$ python -q
>>> import numpy as np
>>> np.set_printoptions(precision=1, suppress=True, linewidth=160, sign=" ")
>>> C = np.array([[-2, -2, 1, 1, -1],
...     [0, 2, 0, 1, -1],
...     [-2, 0, 2, 1, 0],
...     [0, 0, 2, 2, 0],
...     [-2, 0, -2, -1, -1]])
>>> rng = np.random.default_rng(3398)
>>> arr = (rng.random((29, 5)) < 0.25) @ C
>>> arr
array([[-2,  2,  2,  2, -1],
       [-6, -2,  1,  1, -2],
       [ 0,  0,  2,  2,  0],
       [ 0,  2,  0,  1, -1],
       [-4, -2,  3,  2, -1],
       [-2,  0, -2, -1, -1],
       [ 0,  2,  0,  1, -1],
       [-2,  0, -2, -1, -1],
       [ 0,  0,  0,  0,  0],
       [-2,  2,  4,  4, -1],
       [-4, -2,  3,  2, -1],
       [-4, -2, -1,  0, -2],
       [ 0,  0,  0,  0,  0],
       [-2,  0,  2,  1,  0],
       [-2,  0, -2, -1, -1],
       [-2,  2, -2,  0, -2],
       [-2,  2,  2,  2, -1],
       [-2,  2,  4,  4, -1],
       [-2, -2,  1,  1, -1],
       [-2, -2,  1,  1, -1],
       [-2, -2,  1,  1, -1],
       [-2,  2,  4,  4, -1],
       [-2,  0,  4,  3,  0],
       [-4, -2,  3,  2, -1],
       [-2,  0,  4,  3,  0],
       [-2, -2,  1,  1, -1],
       [-2, -2,  3,  3, -1],
       [ 0,  0,  0,  0,  0],
       [-4,  0,  0,  0, -1]])
>>> # row 6 repeats row 3
>>> Y = np.c_[arr[:, :3] @ np.array([[3, 3, 2], [1, 1, 0], [1, 0, 2]]), np.array([0, 1, 2, 2, 1, 2, 2, 1, 1, 1, 0, 0, 0, 2, 2, 0, 0, 2, 1, 0, 1, 2, 1, 2, 2, 2, 2, 1, 2])]
>>> Y
array([[ -2,  -4,   0,   0],
       [-19, -20, -10,   1],
       [  2,   0,   4,   2],
       [  2,   2,   0,   2],
       [-11, -14,  -2,   1],
       [ -8,  -6,  -8,   2],
       [  2,   2,   0,   2],
       [ -8,  -6,  -8,   1],
       [  0,   0,   0,   1],
       [  0,  -4,   4,   1],
       [-11, -14,  -2,   0],
       [-15, -14, -10,   0],
       [  0,   0,   0,   0],
       [ -4,  -6,   0,   2],
       [ -8,  -6,  -8,   2],
       [ -6,  -4,  -8,   0],
       [ -2,  -4,   0,   0],
       [  0,  -4,   4,   2],
       [ -7,  -8,  -2,   1],
       [ -7,  -8,  -2,   0],
       [ -7,  -8,  -2,   1],
       [  0,  -4,   4,   2],
       [ -2,  -6,   4,   1],
       [-11, -14,  -2,   2],
       [ -2,  -6,   4,   2],
       [ -7,  -8,  -2,   2],
       [ -5,  -8,   2,   2],
       [  0,   0,   0,   1],
       [-12, -12,  -8,   2]])
>>> np.linalg.norm(np.linalg.qr(arr)[0].T @ Y, axis=0) ** 2 / ((Y ** 2).sum(axis=0) + 1e-12)
array([ 1. ,  1. ,  1. ,  0.6])
>>> np.linalg.matrix_rank(Y)
np.int64(4)
>>> np.round(np.linalg.lstsq(arr, Y[:, 0])[0], 1) + 0
array([ 3.,  1.,  1.,  0.,  0.])
>>> W = np.array([[3, 4, 4], [-5, -5, 0], [5, -4, 4], [1, -3, -1], [5, -1, 3]])
>>> beta = np.array([1, 1, 2])
>>> hid = np.maximum(arr @ W + beta, 0)
>>> np.linalg.matrix_rank(hid)
np.int64(3)
>>> (hid > 0).mean(axis=0)
array([ 0.6,  0.2,  0.3])
>>> C = np.array([[0, 3], [2, 1], [2, 0]])
>>> (hid @ C).round(6).argmax(axis=1)
array([ 0,  0,  1,  0,  1,  0,  0,  0,  0,  1,  1,  0,  0,  1,  0,  0,  0,  1,  1,  1,  1,  1,  1,  1,  1,  1,  1,  0,  0])
>>> W @ C
array([[ 16,  13],
       [-10, -20],
       [  0,  11],
       [ -8,   0],
       [  4,  14]])
>>> cen = (arr - arr.mean(axis=0)) / arr.std(axis=0)
>>> np.argwhere(np.abs(cen) > 2)
array([[ 1,  0]])
>>> beta = np.linalg.lstsq(np.delete(cen, 3, axis=1), cen[:, 3])[0]
>>> np.round(1 - np.var(cen[:, 3] - np.delete(cen, 3, axis=1) @ beta), 1)
np.float64(1.0)
>>> np.abs(beta).argmax()
np.int64(2)
>>> beta
array([ 0.3,  0.1,  1.1, -0.4])
